In [1]: import numpy as np

In [2]: from numpy import linalg as LA

In [3]: np.set_printoptions(precision=3, suppress=True, linewidth=140)

In [4]: K = np.load("run17.npy")

In [5]: K
Out[5]: 
array([[ 0.29 ,  3.531,  0.481,  0.459,  0.134, -0.205, -0.615, -1.706, -0.516],
       [-0.319, -0.666, -0.632, -0.694, -0.082, -0.021,  1.158, -2.427, -1.289],
       [-0.109,  2.852,  0.807,  0.244, -0.056, -0.263, -0.376,  0.481,  0.826],
       [ 0.242,  0.048, -0.33 ,  0.323,  0.08 ,  0.145,  0.002,  1.75 ,  1.175],
       [-0.166, -9.028,  0.293, -0.525,  0.185, -0.353,  0.326, -3.793,  1.207],
       [ 0.035,  6.886, -0.079,  0.566,  0.074, -0.418, -0.066,  0.696,  1.006],
       [ 0.267, -2.82 ,  0.265, -0.981, -0.049,  0.387, -0.752, -0.228, -0.335],
       [-0.132,  2.205, -0.483,  0.569, -0.106, -0.436,  1.269, -3.173, -0.127],
       [ 0.134,  2.198,  0.661,  0.91 , -0.157,  0.204, -0.309,  2.1  , -0.975],
       [ 0.089,  0.973, -0.167, -0.707,  0.04 ,  0.204,  1.455,  1.385,  0.843],
       [-0.003,  5.999,  0.916, -0.683,  0.32 , -0.401,  0.765,  2.949, -0.256],
       [-0.027,  1.834,  0.3  , -1.248, -0.01 ,  0.2  , -2.196, -1.63 ,  0.646],
       [ 0.152,  1.073, -0.803, -0.556,  0.007, -0.133, -1.33 ,  0.23 , -0.866],
       [ 0.099, -1.564,  0.033,  1.239,  0.177, -0.36 ,  0.495,  0.476, -2.5  ],
       [ 0.211,  0.608, -0.412, -0.698, -0.256,  0.126, -1.385,  0.228, -2.067],
       [ 0.113,  1.35 ,  0.91 , -0.294,  0.017,  0.387, -0.453, -2.169,  0.544],
       [-0.02 ,  1.255,  0.313, -0.233,  0.144,  0.439, -0.114, -3.064,  0.082],
       [-0.179,  2.209,  0.297,  0.099,  0.086,  0.524,  0.255, -2.472,  0.265],
       [-0.237, -3.993, -0.47 ,  0.257,  0.229,  0.038,  2.432, -2.533,  1.553],
       [ 0.006, -4.466, -0.073, -0.406, -0.087, -0.037,  0.356, -2.647, -0.54 ],
       [-0.334, -0.304, -0.736, -1.447,  0.072,  0.052, -2.972, -2.135,  1.589],
       [ 0.138,  1.91 ,  0.21 , -0.512,  0.223, -0.074, -0.135, -0.53 , -1.515],
       [ 0.132, -5.169, -0.659,  1.592,  0.018,  0.12 ,  0.633, -0.66 ,  0.265],
       [-0.28 , -5.435,  0.184, -0.594, -0.053, -0.035,  0.322, -0.509, -0.128],
       [ 0.086,  3.325, -0.369, -1.1  , -0.057,  0.183,  2.136, -1.72 ,  0.3  ],
       [ 0.088, -3.726, -0.762,  0.024, -0.326, -0.459, -1.234, -0.764,  0.205],
       [-0.083, -1.576,  0.352, -0.702, -0.279, -0.128,  0.134,  2.466, -0.713],
       [ 0.017, -1.783,  0.655, -1.68 , -0.378, -0.131, -2.071,  0.36 , -0.495],
       [-0.188,  2.696,  0.504, -0.331,  0.321,  0.077,  2.548,  0.503, -0.738]])

In [6]: Ac = K - K.mean(axis=1)
ValueError: operands could not be broadcast together with shapes (29,9) (29,) 


In [7]: Ac = K - K.mean(axis=0)

In [8]: left, sv, vt = LA.svd(Ac, full_matrices=False)

In [9]: np.searchsorted(np.cumsum(sv ** 2) / (sv ** 2).sum(), 0.9) + 1
Out[9]: np.int64(3)

In [10]: np.round(Ac.mean(axis=0), 3) + 0
Out[10]: array([0., 0., 0., 0., 0., 0., 0., 0., 0.])

In [11]: np.round(vt[0] * np.sign(vt[0, np.abs(vt[0]).argmax()]), 3) + 0
Out[11]: array([ 0.011,  0.975,  0.043,  0.007,  0.009,  0.   ,  0.004,  0.214, -0.032])

In [12]: (np.sign(left[:, 0]) == np.sign(left[0, 0])).astype(int)
Out[12]: array([1, 0, 1, 1, 0, 1, 0, 1, 1, 1, 1, 1, 1, 0, 1, 1, 1, 1, 0, 0, 0, 1, 0, 0, 1, 0, 0, 0, 1])

In [13]: sv
Out[13]: array([19.184,  9.084,  7.135,  5.151,  3.793,  2.616,  1.414,  0.784,  0.736])

In [14]: np.abs(vt[0]).argmax()
Out[14]: np.int64(1)
